$ python -q
>>> import numpy as np
>>> import numpy.linalg as la
>>> np.set_printoptions(precision=3, suppress=True, linewidth=100)
>>> M = np.load("case11.npy")
>>> print(M)
[[0.032 0.129 0.032 0.    0.161 0.161 0.065 0.161 0.097 0.161 0.   ]
 [0.061 0.091 0.152 0.091 0.061 0.03  0.152 0.152 0.152 0.03  0.03 ]
 [0.028 0.111 0.111 0.028 0.139 0.083 0.139 0.111 0.028 0.111 0.111]
 [0.074 0.111 0.185 0.185 0.111 0.    0.037 0.074 0.111 0.037 0.074]
 [0.105 0.105 0.079 0.105 0.158 0.    0.132 0.132 0.079 0.    0.105]
 [0.167 0.1   0.1   0.033 0.1   0.167 0.133 0.    0.133 0.067 0.   ]
 [0.043 0.217 0.087 0.    0.174 0.174 0.174 0.    0.087 0.043 0.   ]
 [0.056 0.111 0.    0.111 0.111 0.056 0.111 0.056 0.222 0.167 0.   ]
 [0.109 0.109 0.109 0.087 0.087 0.109 0.109 0.022 0.065 0.087 0.109]
 [0.036 0.036 0.107 0.036 0.179 0.071 0.071 0.143 0.036 0.214 0.071]
 [0.08  0.16  0.04  0.04  0.08  0.08  0.08  0.04  0.16  0.16  0.08 ]]
>>> # rows sum to 1
>>> print(la.norm(M, axis=1).argmax())
6
>>> print(la.norm(M, axis=1))
[0.369 0.344 0.331 0.353 0.341 0.356 0.396 0.369 0.314 0.361 0.337]
>>> print(round(float(la.norm(M) ** 2 / la.norm(M, 2) ** 2), 3))
1.293
>>> print(la.norm(M, axis=0))
[0.273 0.411 0.345 0.28  0.43  0.344 0.386 0.331 0.397 0.392 0.231]
>>> left, sig, vt = la.svd(M)
>>> print(np.argmax(sig[:-1] / (sig[1:] + 1e-6)) + 1)
10
>>> print(sig)
[1.028 0.311 0.274 0.236 0.168 0.137 0.122 0.106 0.087 0.045 0.004]
>>> M2 = left[:, :10] @ np.diag(sig[:10]) @ vt[:10]
>>> print(np.round(la.norm(M - M2, 2), 3), np.round(sig[10], 3))
0.004 0.004
>>> print(la.matrix_rank(M, rtol=0.05))
9
>>> print(la.matrix_rank(M2))
10
>>> M2 = np.array([[0, 1, 2],
...     [-1, 2, 2],
...     [-1, 0, 1],
...     [2, 1, 1],
...     [-1, 2, 2],
...     [1, 1, -1],
...     [0, 1, 1],
...     [-1, -1, 1],
...     [1, -2, 0],
...     [-2, 1, 2],
...     [0, -1, 0]])
>>> print(la.matrix_rank(np.vstack([M, M2.T])))
11
>>> print(np.vstack([M, M2.T]).shape)
(14, 11)
>>> A = np.load("m.npy")
>>> print(A)
[[ -6.379  -4.17   -9.183   1.558]
 [ -1.191   2.16    2.259   3.846]
 [  9.004  21.297  26.254   9.389]
 [ -1.97    1.936   0.746   3.583]
 [  5.893  -4.777   6.898  10.609]
 [ -5.483  -5.073   3.966  -7.778]
 [  9.269  24.779  12.27   22.381]
 [-29.534 -19.471 -27.987 -30.434]
 [ -0.53   -7.014   5.78   -0.909]
 [ -1.77    1.423  -1.125   5.288]
 [ -3.183   1.343  -5.293   6.075]
 [ -3.152  -2.142  -1.253   1.677]
 [ -2.57   -4.676   5.017  -3.205]
 [ -8.298 -12.965  -5.113  -8.202]
 [ -0.878   7.338   0.841   7.316]
 [  0.876  -5.439  -7.103  12.62 ]
 [  7.573   4.498  16.124   9.318]
 [ -1.691   8.162  -0.771   7.424]
 [-11.303  -2.933 -19.606   1.479]
 [ -8.497   7.822  -3.533  -2.814]
 [-11.543 -27.799 -19.201  -7.694]
 [  2.034  17.643  -1.172  17.721]
 [ -8.137  -4.347  -5.33   -4.819]
 [ -2.461  -4.22   -2.853   3.527]
 [  1.497  -1.887   0.713   8.614]
 [-17.892   3.892  -7.028 -18.374]
 [ -6.391  -3.82   -8.937   1.453]
 [ 14.031  18.4    22.69   20.429]
 [ 12.082  12.17   12.633  22.933]
 [ -3.767   4.444  -5.396   6.146]
 [ -9.307  -6.557 -16.498   1.359]
 [  4.894   3.829   8.994  10.005]]
>>> idx = A[:, 1] > np.median(A[:, 1])
>>> f = A[idx].mean(axis=0) - A[~idx].mean(axis=0)
>>> print(((A - A.mean(axis=0)) @ f > 0).astype(int))
[0 1 1 1 1 0 1 0 0 1 0 0 0 0 1 0 1 1 0 0 0 1 0 0 1 0 0 1 1 1 0 1]
>>> print(f)
[ 7.179 16.152 11.199  9.426]
>>> Xs = A - A.mean(axis=0)
>>> left, sig, vt = la.svd(Xs, full_matrices=False)
>>> print((np.sign(left[:, 0]) == np.sign(left[0, 0])).astype(int))
[1 0 0 0 0 1 0 1 1 0 1 1 1 1 0 1 0 0 1 1 1 0 1 1 0 1 1 0 0 0 1 0]
>>> print(vt[0] * np.sign(vt[0, np.abs(vt[0]).argmax()]))
[0.436 0.494 0.548 0.515]
>>> print(la.matrix_rank(Xs))
4
>>> print(np.abs(vt[-1]))
[0.807 0.15  0.36  0.444]
>>> gram = np.cov(A, rowvar=False)
>>> print(round(np.corrcoef(A[:, 0], A[:, 1])[0, 1], 3))
0.675
>>> print(np.corrcoef(A.T))
[[1.    0.675 0.878 0.916]
 [0.675 1.    0.711 0.701]
 [0.878 0.711 1.    0.647]
 [0.916 0.701 0.647 1.   ]]
>>> print(gram.shape)
(4, 4)
>>> print(A.std(axis=0))
[ 8.583 10.766 11.427 10.83 ]
>>> print(np.polyfit(A[:, 0], A[:, 1], 1))
[0.847 2.83 ]
>>> print(gram)
[[ 76.039  64.413  88.876  87.863]
 [ 64.413 119.647  90.225  84.331]
 [ 88.876  90.225 134.78   82.704]
 [ 87.863  84.331  82.704 121.076]]
>>> Xs = A - A.mean(axis=0)
>>> vecs = la.svd(Xs)[2][:1]
>>> M2 = Xs - Xs @ vecs.T @ vecs
>>> print((Xs @ vecs.T).std(axis=0))
[18.791]
>>> print(np.diag(vecs.T @ vecs))
[0.19  0.244 0.301 0.265]
>>> K = np.load("test11.npy")
>>> print(K)
[[1.    0.9   0.81  0.729 0.656 0.59  0.531]
 [0.9   1.    0.9   0.81  0.729 0.656 0.59 ]
 [0.81  0.9   1.    0.9   0.81  0.729 0.656]
 [0.729 0.81  0.9   1.    0.9   0.81  0.729]
 [0.656 0.729 0.81  0.9   1.    0.9   0.81 ]
 [0.59  0.656 0.729 0.81  0.9   1.    0.9  ]
 [0.531 0.59  0.656 0.729 0.81  0.9   1.   ]]
>>> evals, vecs = la.eigh(K)
>>> print((evals > 1e-8).sum(), (evals < -1e-8).sum())
7 0
>>> print(evals.sum(), np.trace(K))
7.0 7.0
>>> print(np.unique(evals.round(6) + 0, return_counts=True)[1])
[1 1 1 1 1 1 1]
>>> print(vecs @ np.diag(evals) @ vecs.T)
[[1.    0.9   0.81  0.729 0.656 0.59  0.531]
 [0.9   1.    0.9   0.81  0.729 0.656 0.59 ]
 [0.81  0.9   1.    0.9   0.81  0.729 0.656]
 [0.729 0.81  0.9   1.    0.9   0.81  0.729]
 [0.656 0.729 0.81  0.9   1.    0.9   0.81 ]
 [0.59  0.656 0.729 0.81  0.9   1.    0.9  ]
 [0.531 0.59  0.656 0.729 0.81  0.9   1.   ]]
>>> print(la.eigvalsh(K + -1 * np.eye(7)))
[-0.945 -0.936 -0.915 -0.868 -0.74  -0.193  4.596]
>>> print(np.round(vecs.T @ K @ vecs, 3) + 0)
[[0.055 0.    0.    0.    0.    0.    0.   ]
 [0.    0.064 0.    0.    0.    0.    0.   ]
 [0.    0.    0.085 0.    0.    0.    0.   ]
 [0.    0.    0.    0.132 0.    0.    0.   ]
 [0.    0.    0.    0.    0.26  0.    0.   ]
 [0.    0.    0.    0.    0.    0.807 0.   ]
 [0.    0.    0.    0.    0.    0.    5.596]]
>>> print(evals)
[0.055 0.064 0.085 0.132 0.26  0.807 5.596]
>>> F = np.load("mat.npy")
>>> print(F)
[[ 1.3 -3.   4.   3.   4.  -5.  -4.   1.   1.   5.  -5. ]
 [ 4.  -2.7 -2.  -2.   2.  -1.  -5.  -3.   4.   2.   0. ]
 [ 5.  -5.   3.3 -1.   3.  -5.  -5.   5.   4.  -4.  -4. ]
 [ 1.   4.   1.   4.3 -2.  -4.   4.   1.  -4.  -5.  -1. ]
 [ 5.   5.   4.   1.  -2.7 -4.  -1.  -1.   4.   4.  -2. ]
 [-3.  -5.   5.   0.  -5.   4.3  5.   2.   2.   1.   2. ]
 [-5.   4.  -4.   0.   3.   5.   2.3 -5.   1.  -4.   5. ]
 [ 2.   2.  -3.   5.   5.  -2.  -1.   3.3 -4.   5.  -4. ]
 [ 3.   2.  -3.  -1.  -4.  -5.  -2.  -2.   2.3  0.  -1. ]
 [-3.  -2.  -3.   4.   5.  -1.   2.  -4.   0.  -0.7 -3. ]
 [ 1.  -3.   4.   3.   4.  -5.  -4.   1.   1.   5.  -4.7]]
>>> def softmax(z):
...     e = np.exp(z - z.max(axis=-1, keepdims=True))
...     return e / e.sum(axis=-1, keepdims=True)
... 
>>> print(np.round(softmax(F[3] + -1), 3) + 0)
[0.014 0.285 0.014 0.385 0.001 0.    0.285 0.014 0.    0.    0.002]
>>> print(softmax(F).sum(axis=1))
[1. 1. 1. 1. 1. 1. 1. 1. 1. 1. 1.]
>>> att = F @ F.T / np.sqrt(11)
>>> print(np.round(softmax(att + np.triu(np.full(att.shape, -np.inf), 1)), 3) + 0)
[[1.    0.    0.    0.    0.    0.    0.    0.    0.    0.    0.   ]
 [0.    1.    0.    0.    0.    0.    0.    0.    0.    0.    0.   ]
 [0.    0.    1.    0.    0.    0.    0.    0.    0.    0.    0.   ]
 [0.    0.    0.    1.    0.    0.    0.    0.    0.    0.    0.   ]
 [0.    0.    0.    0.    1.    0.    0.    0.    0.    0.    0.   ]
 [0.    0.    0.    0.    0.    1.    0.    0.    0.    0.    0.   ]
 [0.    0.    0.    0.    0.    0.    1.    0.    0.    0.    0.   ]
 [0.    0.    0.    0.    0.    0.    0.    1.    0.    0.    0.   ]
 [0.    0.    0.    0.    0.002 0.    0.    0.    0.998 0.    0.   ]
 [0.    0.    0.    0.    0.    0.    0.    0.    0.    1.    0.   ]
 [0.626 0.    0.    0.    0.    0.    0.    0.    0.    0.    0.374]]
>>> print(softmax(att).round(6).argmax(axis=1))
[0 1 2 3 4 5 6 7 8 9 0]
>>> T = np.stack([F, -3 * F, F[::-1]])
>>> print(la.norm(T, axis=(1, 2)))
[ 37.805 113.414  37.805]
>>> print(T.shape)
(3, 11, 11)
>>> print(la.matrix_rank(T))
[11 11 11]
>>> rng = np.random.default_rng(5)
>>> idx = rng.permutation(11)
>>> M2 = F[:, idx] * rng.choice([-1, 1], 11)
>>> print(M2)
[[ 5.  -1.   3.  -3.  -4.  -4.  -4.  -1.3  5.  -5.  -1. ]
 [-0.   3.   2.7  2.   2.  -2.  -5.  -4.   2.  -1.  -4. ]
 [ 4.  -5.   5.   1.  -3.3 -3.  -5.  -5.  -4.  -5.  -4. ]
 [ 1.  -1.  -4.  -4.3 -1.   2.   4.  -1.  -5.  -4.   4. ]
 [ 2.   1.  -5.  -1.  -4.   2.7 -1.  -5.   4.  -4.  -4. ]
 [-2.  -2.   5.  -0.  -5.   5.   5.   3.   1.   4.3 -2. ]
 [-5.   5.  -4.  -0.   4.  -3.   2.3  5.  -4.   5.  -1. ]
 [ 4.  -3.3 -2.  -5.   3.  -5.  -1.  -2.   5.  -2.   4. ]
 [ 1.   2.  -2.   1.   3.   4.  -2.  -3.   0.  -5.  -2.3]
 [ 3.   4.   2.  -4.   3.  -5.   2.   3.  -0.7 -1.  -0. ]
 [ 4.7 -1.   3.  -3.  -4.  -4.  -4.  -1.   5.  -5.  -1. ]]
>>> left, _, vt = la.svd(F.T @ M2)
>>> print(np.round(left @ vt, 3) + 0)
[[ 0.  0.  0.  0.  0.  0.  0. -1.  0.  0.  0.]
 [ 0.  0. -1.  0.  0.  0.  0.  0.  0.  0.  0.]
 [ 0.  0.  0.  0. -1.  0.  0.  0.  0.  0.  0.]
 [ 0.  0.  0. -1.  0.  0.  0.  0.  0.  0.  0.]
 [ 0.  0.  0.  0.  0. -1.  0.  0.  0.  0.  0.]
 [ 0.  0.  0.  0.  0.  0.  0.  0.  0.  1.  0.]
 [ 0.  0.  0.  0.  0.  0.  1.  0.  0.  0.  0.]
 [ 0. -1.  0.  0.  0.  0.  0.  0.  0.  0.  0.]
 [ 0.  0.  0.  0.  0.  0.  0.  0.  0.  0. -1.]
 [ 0.  0.  0.  0.  0.  0.  0.  0.  1.  0.  0.]
 [-1.  0.  0.  0.  0.  0.  0.  0.  0.  0.  0.]]
>>> print(idx)
[10  7  1  3  2  4  6  0  9  5  8]
